$ ipython --no-banner

In [1]: import numpy as np

In [2]: np.set_printoptions(suppress=True, linewidth=200)

In [3]: m1 = np.load("arr.npy")

In [4]: m1
Out[4]: 
array([[ 0.,  0.],
       [ 0., -1.]])

In [5]: # symmetric, so the eigenvalues are real

In [6]: U, sv, vt = np.linalg.svd(m1)

In [7]: np.argmax(sv[:-1] / (sv[1:] + 1e-6)) + 1
Out[7]: np.int64(1)

In [8]: Y = U[:, :1] @ np.diag(sv[:1]) @ vt[:1]

In [9]: round(float(np.linalg.norm(m1 - Y, 2)), 2), sv[1]
Out[9]: (0.0, np.float64(0.0))

In [10]: np.linalg.matrix_rank(Y)
Out[10]: np.int64(1)

In [11]: Y
Out[11]: 
array([[ 0.,  0.],
       [ 0., -1.]])

In [12]: np.round(np.linalg.norm(m1 - Y) / np.linalg.norm(m1), 2)
Out[12]: np.float64(0.0)

In [13]: round(np.trace(np.linalg.pinv(m1) @ m1), 2)
Out[13]: np.float64(1.0)

In [14]: np.allclose(m1[:-1].T @ np.linalg.lstsq(m1[:-1].T, m1[-1])[0], m1[-1])
Out[14]: False

In [15]: np.round(np.linalg.det(m1.T), 2)
Out[15]: np.float64(0.0)

In [16]: np.round(np.linalg.eigvals(m1), 2)
Out[16]: array([ 0., -1.])

In [17]: round(np.linalg.det(m1[::-1]), 2)
Out[17]: np.float64(0.0)

In [18]: round(float(np.linalg.det(2 * m1)), 2), round(np.linalg.det(m1), 2)
Out[18]: (0.0, np.float64(0.0))

In [19]: np.kron(np.eye(2, dtype=int), m1)
Out[19]: 
array([[ 0.,  0.,  0.,  0.],
       [ 0., -1.,  0., -0.],
       [ 0.,  0.,  0.,  0.],
       [ 0., -0.,  0., -1.]])

In [20]: F = np.load("layer10.npy")

In [21]: F
Out[21]: 
array([[0, 0],
       [5, 2]])

In [22]: # triangular: eigenvalues sit on the diagonal

In [23]: rng = np.random.default_rng(52)

In [24]: Y = F + rng.integers(-2, 3, (2, 1)) @ rng.integers(-2, 3, (1, 2))

In [25]: Y
Out[25]: 
array([[-2,  0],
       [ 4,  2]])

In [26]: np.linalg.matrix_rank(Y - F, tol=1e-8)
Out[26]: np.int64(1)

In [27]: np.abs(Y - F).sum(axis=1)
Out[27]: array([2, 1])

In [28]: vec = np.array([9, 9])

In [29]: a = np.maximum(Y @ vec, 0)

In [30]: Y.T @ a
Out[30]: array([216, 108])

In [31]: Y * (a > 1e-9)[:, None]
Out[31]: 
array([[0, 0],
       [4, 2]])

In [32]: np.flatnonzero(a > 1e-9)
Out[32]: array([1])

In [33]: np.maximum(Y @ vec, 0) - np.maximum(-Y @ vec, 0)
Out[33]: array([-18,  54])

In [34]: np.abs(np.diag(np.linalg.qr(F)[1])) > 1e-9
Out[34]: array([ True, False])

In [35]: np.linalg.lstsq(F[:-1].T, F[-1])[2]
Out[35]: np.int32(0)

In [36]: t = np.radians(2)

In [37]: Rm = np.eye(2)

In [38]: Rm[0, 0] = Rm[1, 1] = np.cos(t)

In [39]: Rm[0, 1], Rm[1, 0] = -np.sin(t), np.sin(t)

In [40]: Rm.round(2)
Out[40]: 
array([[ 1.  , -0.03],
       [ 0.03,  1.  ]])

In [41]: Y = F @ Rm.T

In [42]: round(np.linalg.det(Rm), 2), round(float(np.trace(Rm)), 2)
Out[42]: (np.float64(1.0), 2.0)

In [43]: np.allclose(np.linalg.norm(F, axis=1), np.linalg.norm(Y, axis=1))
Out[43]: True

In [44]: np.round(np.abs(Y - F).max(axis=0), 2)
Out[44]: array([0.07, 0.17])

In [45]: M = np.load("test15.npy")

In [46]: M
Out[46]: 
array([[1.  , 0.5 , 0.25],
       [0.5 , 1.  , 0.5 ],
       [0.25, 0.5 , 1.  ]])

In [47]: P = np.triu(np.array([[-1, -1, -2], [0, 0, -1], [-2, -1, 1]]), 1) + np.eye(3)

In [48]: Y = P @ M @ np.linalg.inv(P)

In [49]: Y
Out[49]: 
array([[ 0.  , -1.5 , -3.75],
       [ 0.25,  0.75,  0.75],
       [ 0.25,  0.75,  2.25]])

In [50]: np.trace(Y), np.trace(M)
Out[50]: (np.float64(3.0), np.float64(3.0))

In [51]: P @ M - M @ P
Out[51]: 
array([[-1.  , -1.  ,  0.  ],
       [-0.25,  0.  ,  1.  ],
       [ 0.  ,  0.25,  1.  ]])

In [52]: np.round(np.poly(Y), 2)
Out[52]: array([ 1.  , -3.  ,  2.44, -0.56])

In [53]: np.linalg.matrix_rank(Y)
Out[53]: np.int64(3)

In [54]: np.round(np.linalg.det(Y), 2)
Out[54]: np.float64(0.56)

In [55]: np.allclose(M @ M.T, M.T @ M)
Out[55]: True

In [56]: np.round(np.sort(np.abs(np.linalg.eigvals(M))), 2)
Out[56]: array([0.41, 0.75, 1.84])

In [57]: np.trace(M)
Out[57]: np.float64(3.0)

In [58]: (M - M.T) / 2
Out[58]: 
array([[0., 0., 0.],
       [0., 0., 0.],
       [0., 0., 0.]])

In [59]: round(float(np.linalg.det(M)), 2)
Out[59]: 0.56

In [60]: Lm = np.linalg.cholesky(M)

In [61]: np.round(Lm @ Lm.T, 2)
Out[61]: 
array([[1.  , 0.5 , 0.25],
       [0.5 , 1.  , 0.5 ],
       [0.25, 0.5 , 1.  ]])

In [62]: round(np.prod(np.diag(Lm)) ** 2, 2), round(float(np.linalg.det(M)), 2)
Out[62]: (np.float64(0.56), 0.56)

In [63]: np.linalg.eigvalsh(M).min() > 0
Out[63]: np.True_

In [64]: Lm.round(2)
Out[64]: 
array([[1.  , 0.  , 0.  ],
       [0.5 , 0.87, 0.  ],
       [0.25, 0.43, 0.87]])

In [65]: Y = M / np.sqrt((M ** 2).mean(axis=1, keepdims=True))

In [66]: Y[0].round(2)
Out[66]: array([1.51, 0.76, 0.38])

In [67]: np.linalg.matrix_rank(M - M.mean(axis=1, keepdims=True))
Out[67]: np.int64(2)

In [68]: np.round(np.linalg.norm(Y, axis=1), 2)
Out[68]: array([1.73, 1.73, 1.73])

In [69]: X = np.load("run18.npy")

In [70]: X
Out[70]: 
array([[ 9,  6, 45,  5],
       [ 7,  8, 35,  9],
       [ 3,  7, 15,  6]])

In [71]: # column 2 dominates

In [72]: Y = X / np.sqrt((X ** 2).mean(axis=1, keepdims=True))

In [73]: np.linalg.matrix_rank(X - X.mean(axis=1, keepdims=True))
Out[73]: np.int64(3)

In [74]: lab = rng.integers(0, 2, 3)

In [75]: arr = np.array([[-2, 3, -2], [0, 0, -1], [-1, 1, -2]]) * (lab[:, None] == lab)

In [76]: arr
Out[76]: 
array([[-2,  0,  0],
       [ 0,  0, -1],
       [ 0,  1, -2]])

In [77]: Y = np.linalg.inv(arr)

In [78]: Y
Out[78]: 
array([[-0.5, -0. , -0. ],
       [ 0. , -2. ,  1. ],
       [-0. , -1. , -0. ]])

In [79]: np.allclose(Y, arr.T)
Out[79]: False

In [80]: np.round(np.linalg.inv(Y), 2)
Out[80]: 
array([[-2., -0., -0.],
       [-0., -0., -1.],
       [-0.,  1., -2.]])

In [81]: round(float(np.linalg.det(arr) * np.linalg.det(Y)), 2)
Out[81]: 1.0

In [82]: np.round(np.linalg.det(arr) * Y, 2)
Out[82]: 
array([[ 1.,  0.,  0.],
       [-0.,  4., -2.],
       [ 0.,  2.,  0.]])

In [83]: arr @ Y
Out[83]: 
array([[1., 0., 0.],
       [0., 1., 0.],
       [0., 0., 1.]])

In [84]: round(np.linalg.slogdet(arr)[0], 2)
Out[84]: np.float64(-1.0)

In [85]: P = np.triu(np.array([[-4, 1, 5], [2, -1, -4], [1, 5, -1]]), 1) + np.eye(3)

In [86]: Y = P @ arr @ np.linalg.inv(P)

In [87]: Y
Out[87]: 
array([[-2.,  7., 27.],
       [ 0., -4., -9.],
       [ 0.,  1.,  2.]])

In [88]: np.trace(Y), np.trace(arr)
Out[88]: (np.float64(-4.0), np.int64(-4))

In [89]: np.round(np.poly(Y), 2)
Out[89]: array([1., 4., 5., 2.])

In [90]: data = np.load("m.npy")

In [91]: data
Out[91]: 
array([[ 0.99, -0.92,  0.79],
       [ 0.88, -0.78,  0.43],
       [ 0.58, -0.16,  0.48],
       [ 0.84, -0.83,  0.18],
       [-0.81,  0.66, -0.41],
       [ 0.77, -0.45,  0.54],
       [-0.98,  0.86, -0.87],
       [ 0.85, -0.56,  0.59],
       [ 0.99, -0.96,  0.66],
       [ 0.91, -0.89,  0.24],
       [ 0.83, -0.56,  0.56],
       [ 0.95, -0.83,  0.68],
       [-0.75,  0.66, -0.27],
       [-0.87,  0.71, -0.52],
       [ 0.38, -0.31,  0.12],
       [ 0.48, -0.31,  0.24],
       [-1.  ,  0.96, -0.85],
       [ 0.94, -0.66,  0.76],
       [-0.23, -0.08, -0.29],
       [-0.83,  0.66, -0.45],
       [-0.07, -0.08, -0.14],
       [-1.  ,  0.99, -0.93],
       [ 0.08,  0.  ,  0.08],
       [-0.28,  0.08, -0.22],
       [-0.37,  0.51,  0.1 ],
       [-0.86,  0.62, -0.58]])

In [92]: lab = data[:, 0] > np.median(data[:, 0])

In [93]: f = data[lab].mean(axis=0) - data[~lab].mean(axis=0)

In [94]: np.argsort(-np.abs(f).round(6), kind="stable")
Out[94]: array([0, 1, 2])

In [95]: ((data - data.mean(axis=0)) @ f > 0).astype(int)
Out[95]: array([1, 1, 1, 1, 0, 1, 0, 1, 1, 1, 1, 1, 0, 0, 1, 1, 0, 1, 0, 0, 0, 0, 0, 0, 0, 0])

In [96]: Y = np.c_[data[:, :2] @ np.array([[-2, 8], [-1, -4]]), np.array([-3, -3, -3, 3, 1, -1, 1, 3, 3, 1, 1, 3, 3, -3, 0, -1, -1, -1, -2, -2, -1, 2, 0, -1, -3, 2])]

In [97]: Y.round(2)
Out[97]: 
array([[ -1.06,  11.6 ,  -3.  ],
       [ -0.98,  10.16,  -3.  ],
       [ -1.  ,   5.28,  -3.  ],
       [ -0.85,  10.04,   3.  ],
       [  0.96,  -9.12,   1.  ],
       [ -1.09,   7.96,  -1.  ],
       [  1.1 , -11.28,   1.  ],
       [ -1.14,   9.04,   3.  ],
       [ -1.02,  11.76,   3.  ],
       [ -0.93,  10.84,   1.  ],
       [ -1.1 ,   8.88,   1.  ],
       [ -1.07,  10.92,   3.  ],
       [  0.84,  -8.64,   3.  ],
       [  1.03,  -9.8 ,  -3.  ],
       [ -0.45,   4.28,   0.  ],
       [ -0.65,   5.08,  -1.  ],
       [  1.04, -11.84,  -1.  ],
       [ -1.22,  10.16,  -1.  ],
       [  0.54,  -1.52,  -2.  ],
       [  1.  ,  -9.28,  -2.  ],
       [  0.22,  -0.24,  -1.  ],
       [  1.01, -11.96,   2.  ],
       [ -0.16,   0.64,   0.  ],
       [  0.48,  -2.56,  -1.  ],
       [  0.23,  -5.  ,  -3.  ],
       [  1.1 ,  -9.36,   2.  ]])

In [98]: np.linalg.matrix_rank(np.c_[data, Y])
Out[98]: np.int64(4)

In [99]: lab = Y[:, 0] > np.median(Y[:, 0])

In [100]: f = Y[lab].mean(axis=0) - Y[~lab].mean(axis=0)

In [101]: ((Y - Y.mean(axis=0)) @ f > 0).astype(int)
Out[101]: array([0, 0, 0, 0, 1, 0, 1, 0, 0, 0, 0, 0, 1, 1, 0, 0, 1, 0, 1, 1, 1, 1, 1, 1, 1, 1])

In [102]: lab.astype(int)
Out[102]: array([0, 0, 0, 0, 1, 0, 1, 0, 0, 0, 0, 0, 1, 1, 0, 0, 1, 0, 1, 1, 1, 1, 1, 1, 1, 1])
